% python3 -q
>>> import numpy as np
>>> np.set_printoptions(precision=2, suppress=True, linewidth=120, floatmode="fixed")
>>> rd = lambda a: np.round(a, 2) + 0
>>> F = np.diag(np.array([-2, 1, 0, 1, 0, -1, -2, -2])) + 4 * np.eye(8, k=1) + 4 * np.eye(8, k=-1)
>>> print(F)
[[-2.00  4.00  0.00  0.00  0.00  0.00  0.00  0.00]
 [ 4.00  1.00  4.00  0.00  0.00  0.00  0.00  0.00]
 [ 0.00  4.00  0.00  4.00  0.00  0.00  0.00  0.00]
 [ 0.00  0.00  4.00  1.00  4.00  0.00  0.00  0.00]
 [ 0.00  0.00  0.00  4.00  0.00  4.00  0.00  0.00]
 [ 0.00  0.00  0.00  0.00  4.00 -1.00  4.00  0.00]
 [ 0.00  0.00  0.00  0.00  0.00  4.00 -2.00  4.00]
 [ 0.00  0.00  0.00  0.00  0.00  0.00  4.00 -2.00]]
>>> rng = np.random.default_rng(34)
>>> labels = rng.permutation(8)
>>> print(labels)
[7 2 0 1 5 3 6 4]
>>> out = F[labels][:, labels]
>>> print(rd(np.sort(np.abs(np.linalg.eigvals(out)))))
[0.46 2.38 3.31 4.71 5.50 6.62 7.65 8.21]
>>> print(out)
[[-2.00  0.00  0.00  0.00  0.00  0.00  4.00  0.00]
 [ 0.00  0.00  0.00  4.00  0.00  4.00  0.00  0.00]
 [ 0.00  0.00 -2.00  4.00  0.00  0.00  0.00  0.00]
 [ 0.00  4.00  4.00  1.00  0.00  0.00  0.00  0.00]
 [ 0.00  0.00  0.00  0.00 -1.00  0.00  4.00  4.00]
 [ 0.00  4.00  0.00  0.00  0.00  1.00  0.00  4.00]
 [ 4.00  0.00  0.00  0.00  4.00  0.00 -2.00  0.00]
 [ 0.00  0.00  0.00  0.00  4.00  4.00  0.00  0.00]]
>>> print(rd(np.linalg.det(out)), rd(np.linalg.det(F[labels])))
38912.0 38912.0
>>> print(np.allclose(out, F))
False
>>> print(np.diag(out))
[-2.00  0.00 -2.00  1.00 -1.00  1.00 -2.00  0.00]
>>> evals, evecs = np.linalg.eigvalsh(F)
Traceback (most recent call last):
  File "<python-input-14>", line 1, in <module>
    evals, evecs = np.linalg.eigvalsh(F)
    ^^^^^^^^^^^^
ValueError: too many values to unpack (expected 2)
>>> evals, evecs = np.linalg.eigh(F)
>>> print(rd(evals))
[-8.21 -6.62 -4.71 -2.38  0.46  3.31  5.50  7.65]
>>> print(rd(np.linalg.eigvalsh(F + -3 * np.eye(8))))
[-11.21  -9.62  -7.71  -5.38  -2.54   0.31   2.50   4.65]
>>> print(rd(np.linalg.svd(F, compute_uv=False)))
[8.21 7.65 6.62 5.50 4.71 3.31 2.38 0.46]
>>> print((evals > 1e-8).sum(), (evals < -1e-8).sum())
4 4
>>> print(rd(np.abs(evecs[:, -1])))
[0.17 0.40 0.50 0.55 0.42 0.25 0.13 0.05]
>>> print(np.abs(evecs[:, -1]).round(6).argmax())
3
>>> print(rd(evecs @ np.diag(evals) @ evecs.T))
[[-2.00  4.00  0.00  0.00  0.00  0.00  0.00  0.00]
 [ 4.00  1.00  4.00  0.00  0.00  0.00  0.00  0.00]
 [ 0.00  4.00  0.00  4.00  0.00  0.00  0.00  0.00]
 [ 0.00  0.00  4.00  1.00  4.00  0.00  0.00  0.00]
 [ 0.00  0.00  0.00  4.00  0.00  4.00  0.00  0.00]
 [ 0.00  0.00  0.00  0.00  4.00 -1.00  4.00  0.00]
 [ 0.00  0.00  0.00  0.00  0.00  4.00 -2.00  4.00]
 [ 0.00  0.00  0.00  0.00  0.00  0.00  4.00 -2.00]]
>>> print(np.unique(evals.round(6) + 0, return_counts=True)[1])
[1 1 1 1 1 1 1 1]
>>> evals, evecs = np.linalg.eigh(F)
>>> x0 = np.array([2, 0, 1, 0, 3, 0, 2, 3])
>>> print(rd(x0 @ F @ x0 / (x0 @ x0)), rd(evals[0]), rd(evals[-1]))
0.52 -8.21 7.65
>>> print(rd(np.linalg.eigvalsh(F[1:, 1:])))
[-8.19 -5.99 -3.56 -0.30  2.62  4.98  7.45]
>>> print(x0 @ F @ x0)
14.0
>>> Q, R = np.linalg.qr(F)
>>> print(rd(abs(R[0, 0])), rd(np.linalg.norm(F[:, 0])))
4.47 4.47
>>> print(Q.shape, R.shape)
(8, 8) (8, 8)
>>> print(rd(Q @ R))
[[-2.00  4.00  0.00  0.00  0.00  0.00  0.00  0.00]
 [ 4.00  1.00  4.00  0.00  0.00  0.00  0.00  0.00]
 [ 0.00  4.00  0.00  4.00  0.00  0.00  0.00  0.00]
 [ 0.00  0.00  4.00  1.00  4.00  0.00  0.00  0.00]
 [ 0.00  0.00  0.00  4.00  0.00  4.00  0.00  0.00]
 [ 0.00  0.00  0.00  0.00  4.00 -1.00  4.00  0.00]
 [ 0.00  0.00  0.00  0.00  0.00  4.00 -2.00  4.00]
 [ 0.00  0.00  0.00  0.00  0.00  0.00  4.00 -2.00]]
>>> out = F[0, 0] * F[1:] - np.outer(F[1:, 0], F[0])
>>> print(out)
[[  0.00 -18.00  -8.00  -0.00  -0.00  -0.00  -0.00  -0.00]
 [  0.00  -8.00  -0.00  -8.00  -0.00  -0.00  -0.00  -0.00]
 [  0.00  -0.00  -8.00  -2.00  -8.00  -0.00  -0.00  -0.00]
 [  0.00  -0.00  -0.00  -8.00  -0.00  -8.00  -0.00  -0.00]
 [  0.00  -0.00  -0.00  -0.00  -8.00   2.00  -8.00  -0.00]
 [  0.00  -0.00  -0.00  -0.00  -0.00  -8.00   4.00  -8.00]
 [  0.00  -0.00  -0.00  -0.00  -0.00  -0.00  -8.00   4.00]]
>>> print(np.flatnonzero(~out.round(6).any(axis=1)))
[]
>>> feats = np.array([[0, 1, 0, 0, 0, 0],
...     [0, 1, 0, 0, 0, 0],
...     [1, 2, 0, 0, 0, 0],
...     [0, 0, 0, 1, 0, 0],
...     [0, 0, 0, 1, 0, 0],
...     [0, 0, 1, 2, 0, 0],
...     [0, 0, 0, 0, 0, 1],
...     [0, 0, 0, 0, 0, 1],
...     [0, 0, 0, 0, 1, 2]])
>>> print(feats)
[[0 1 0 0 0 0]
 [0 1 0 0 0 0]
 [1 2 0 0 0 0]
 [0 0 0 1 0 0]
 [0 0 0 1 0 0]
 [0 0 1 2 0 0]
 [0 0 0 0 0 1]
 [0 0 0 0 0 1]
 [0 0 0 0 1 2]]
>>> Q, evecs = np.linalg.qr(feats[:, :5])[0], np.linalg.qr(feats[:, 5:])[0]
>>> sig = np.linalg.svd(Q.T @ evecs, compute_uv=False)
>>> print(rd(sig))
[0.82]
>>> print((sig > 0.9).sum())
0
>>> x0 = np.array([-1, 1, -2, 0, -3, 0])
>>> h1 = np.maximum(feats @ x0, 0)
>>> print(np.maximum(feats @ (3 * x0), 0))
[3 3 3 0 0 0 0 0 0]
>>> print(np.flatnonzero(h1 > 1e-9))
[0 1 2]
>>> E = np.loadtxt("layer1.csv", delimiter=",")
>>> print(E)
[[ 7.00 -6.00  4.00 -9.00  5.00  0.00  0.00  0.00]
 [-6.00  3.00  7.00  1.00  1.00 -4.00  0.00  0.00]
 [ 4.00  3.00  1.00  5.00  0.00  4.00  0.00  0.00]
 [ 0.00 -1.00 -5.00  0.00 -7.00  9.00  0.00  0.00]
 [ 5.00 -7.00 -9.00 -6.00  4.00 -7.00  0.00  0.00]
 [-5.00 -3.00  2.00 -1.00 -5.00  2.00  0.00  0.00]
 [ 0.00  0.00  0.00  0.00  0.00  0.00  2.00 -2.00]
 [ 0.00  0.00  0.00  0.00  0.00  0.00 -1.00 -2.00]]
>>> blk = np.stack([F, -3 * F, F[::-1]])
>>> print(rd(np.linalg.norm(blk, axis=(1, 2))))
[15.46 46.38 15.46]
>>> print(np.einsum("bij,cij->bc", blk, blk))
[[ 239.00 -717.00    8.00]
 [-717.00 2151.00  -24.00]
 [   8.00  -24.00  239.00]]
>>> print(np.linalg.matrix_rank(blk))
[8 8 8]
>>> print(np.linalg.matrix_rank(blk.reshape(3, -1)))
2
>>> x0 = np.array([0, 1, 1, 0, 2, 2, 1, 2])
>>> y = F @ x0
>>> coef, lr = np.zeros(8), 1 / np.linalg.norm(F, 2) ** 2
>>> for i in range(150):
...     coef -= lr * F.T @ (F @ coef - y)
...     if i % 50 == 0: print(i, round(np.linalg.norm(F @ coef - y), 2))
... 
0 8.96
50 0.01
100 0.0
>>> print(rd(coef))
[0.00 1.00 1.00 0.00 2.00 2.00 1.00 2.00]
>>> data = np.loadtxt("case11.csv", delimiter=",")
>>> print(data)
[[1.00 0.50 0.25 0.12 0.06]
 [0.50 1.00 0.50 0.25 0.12]
 [0.25 0.50 1.00 0.50 0.25]
 [0.12 0.25 0.50 1.00 0.50]
 [0.06 0.12 0.25 0.50 1.00]]
>>> x0 = np.array([1, 0, -1, 3, 0])
>>> h1 = np.maximum(data @ x0, 0)
>>> print(np.flatnonzero(h1 > 1e-9))
[0 1 2 3 4]
